% ipython --no-banner

In [1]: import numpy as np

In [2]: from numpy import linalg as LA

In [3]: np.set_printoptions(precision=3, suppress=True, linewidth=100, legacy="1.25")

In [4]: def tidy(a):
   ...:     return np.round(a, 3) + 0
   ...: 

In [5]: mat = np.loadtxt("sample1.csv", delimiter=",")

In [6]: tidy(mat)
Out[6]: 
array([[0.333, 0.   , 0.333, 0.333, 0.   , 0.   ],
       [0.   , 0.5  , 0.   , 0.   , 0.5  , 0.   ],
       [0.25 , 0.   , 0.5  , 0.25 , 0.   , 0.   ],
       [0.   , 0.   , 0.5  , 0.5  , 0.   , 0.   ],
       [0.   , 0.   , 0.   , 0.5  , 0.5  , 0.   ],
       [0.   , 0.25 , 0.   , 0.   , 0.25 , 0.5  ]])

In [7]: vec = np.array([3, 3, 3, 3, 3, -3])

In [8]: target = mat @ vec

In [9]: target
Out[9]: array([3., 3., 3., 3., 3., 0.])

In [10]: tidy(LA.solve(mat, mat[:, 1]))
Out[10]: array([0., 1., 0., 0., 0., 0.])

In [11]: u = np.array([2, -1, -1, 2, 2, 2])

In [12]: B = mat + np.outer(u, np.eye(6)[2])

In [13]: LA.matrix_rank(LA.inv(B) - LA.inv(mat), tol=1e-8)
Out[13]: 1

In [14]: O, evecs = LA.qr(mat[:, :4])[0], LA.qr(mat[:, 4:])[0]

In [15]: sigma = LA.svd(O.T @ evecs, compute_uv=False)

In [16]: (sigma > 0.9).sum()
Out[16]: 1

In [17]: tidy(sigma)
Out[17]: array([0.973, 0.305])

In [18]: tidy(np.degrees(np.arccos(sigma.clip(0, 1))))
Out[18]: array([13.367, 72.26 ])

In [19]: tidy(LA.norm(O @ O.T - evecs @ evecs.T, 2))
Out[19]: 1.0
